$ ipython --no-banner

In [1]: import numpy as np

In [2]: np.set_printoptions(suppress=True, linewidth=120)

In [3]: data = np.vander(np.arange(9) - 1, 4, increasing=True)

In [4]: data
Out[4]: 
array([[  1,  -1,   1,  -1],
       [  1,   0,   0,   0],
       [  1,   1,   1,   1],
       [  1,   2,   4,   8],
       [  1,   3,   9,  27],
       [  1,   4,  16,  64],
       [  1,   5,  25, 125],
       [  1,   6,  36, 216],
       [  1,   7,  49, 343]])

In [5]: x0 = np.array([4, 3, 2, 4])

In [6]: y = data @ x0

In [7]: beta, lr = np.zeros(4), 1 / np.linalg.norm(data, 2) ** 2

In [8]: for i in range(12):
   ...:     beta -= lr * data.T @ (data @ beta - y)
   ...:     if i % 2 == 0: print(i, round(np.linalg.norm(data @ beta - y), 3))
   ...: 
0 35.038
2 34.987
4 34.937
6 34.886
8 34.835
10 34.785

In [9]: beta.round(3)
Out[9]: array([0.023, 0.119, 0.698, 4.294])

In [10]: np.linalg.matrix_rank(data, rtol=0.1)
Out[10]: np.int64(1)

In [11]: np.argsort(-np.linalg.norm(data, axis=0).round(6), kind="stable")[:3]
Out[11]: array([3, 2, 1])

In [12]: round(np.log10(np.linalg.cond(data)))
Out[12]: 2

In [13]: round(float(np.linalg.norm(data, 2) / np.linalg.norm(data)), 3)
Out[13]: 1.0

In [14]: [round(float(x), 3) for x in np.linalg.svd(data, compute_uv=False)[:3]]
Out[14]: [435.314, 11.978, 1.751]

In [15]: print(np.round(np.abs(np.linalg.svd(data)[2][-1]), 3))
[0.567 0.73  0.379 0.039]

In [16]: rng = np.random.default_rng(24)

In [17]: z = rng.permutation(4)

In [18]: A2 = data[:, z] * rng.choice([-1, 1], 4)

In [19]: A2
Out[19]: 
array([[ -1,  -1,  -1,  -1],
       [  0,   0,   0,  -1],
       [ -1,   1,   1,  -1],
       [ -4,   2,   8,  -1],
       [ -9,   3,  27,  -1],
       [-16,   4,  64,  -1],
       [-25,   5, 125,  -1],
       [-36,   6, 216,  -1],
       [-49,   7, 343,  -1]])

In [20]: Uu, _, Vt = np.linalg.svd(data.T @ A2)

In [21]: print(z)
[2 1 3 0]

In [22]: feats = np.load("mat.npy")

In [23]: feats
Out[23]: 
array([[  0,   0,   0,   0,   0,   0,   0],
       [  4,  -4,   0,   8,   2,  -6,  -4],
       [  0,   0,   0,   0,   0,   0,   0],
       [  2,  -2,   0,   4,   1,  -3,  -2],
       [ -6,   6,   0, -12,  -3,   9,   6],
       [  6,  -6,   0,  12,   3,  -9,  -6],
       [  4,  -4,   0,   8,   2,  -6,  -4],
       [  0,   0,   0,   0,   0,   0,   0],
       [ -2,   2,   0,  -4,  -1,   3,   2],
       [ -2,   2,   0,  -4,  -1,   3,   2],
       [  4,  -4,   0,   8,   2,  -6,  -4],
       [  4,  -4,   0,   8,   2,  -6,  -4],
       [  2,  -2,   0,   4,   1,  -3,  -2],
       [  0,   0,   0,   0,   0,   0,   0],
       [  0,   0,   0,   0,   0,   0,   0]])

In [24]: x0 = np.array([0, 2, 1, -3, 2, -3, 2])

In [25]: feats * x0
Out[25]: 
array([[  0,   0,   0,   0,   0,   0,   0],
       [  0,  -8,   0, -24,   4,  18,  -8],
       [  0,   0,   0,   0,   0,   0,   0],
       [  0,  -4,   0, -12,   2,   9,  -4],
       [  0,  12,   0,  36,  -6, -27,  12],
       [  0, -12,   0, -36,   6,  27, -12],
       [  0,  -8,   0, -24,   4,  18,  -8],
       [  0,   0,   0,   0,   0,   0,   0],
       [  0,   4,   0,  12,  -2,  -9,   4],
       [  0,   4,   0,  12,  -2,  -9,   4],
       [  0,  -8,   0, -24,   4,  18,  -8],
       [  0,  -8,   0, -24,   4,  18,  -8],
       [  0,  -4,   0, -12,   2,   9,  -4],
       [  0,   0,   0,   0,   0,   0,   0],
       [  0,   0,   0,   0,   0,   0,   0]])

In [26]: print(feats @ np.eye(7)[1])
[ 0. -4.  0. -2.  6. -6. -4.  0.  2.  2. -4. -4. -2.  0.  0.]

In [27]: feats @ (2 * x0)
Out[27]: array([  0, -36,   0, -18,  54, -54, -36,   0,  18,  18, -36, -36, -18,   0,   0])

In [28]: print((feats @ x0).argmax())
4

In [29]: feats @ np.ones(7)
Out[29]: array([0., 0., 0., 0., 0., 0., 0., 0., 0., 0., 0., 0., 0., 0., 0.])
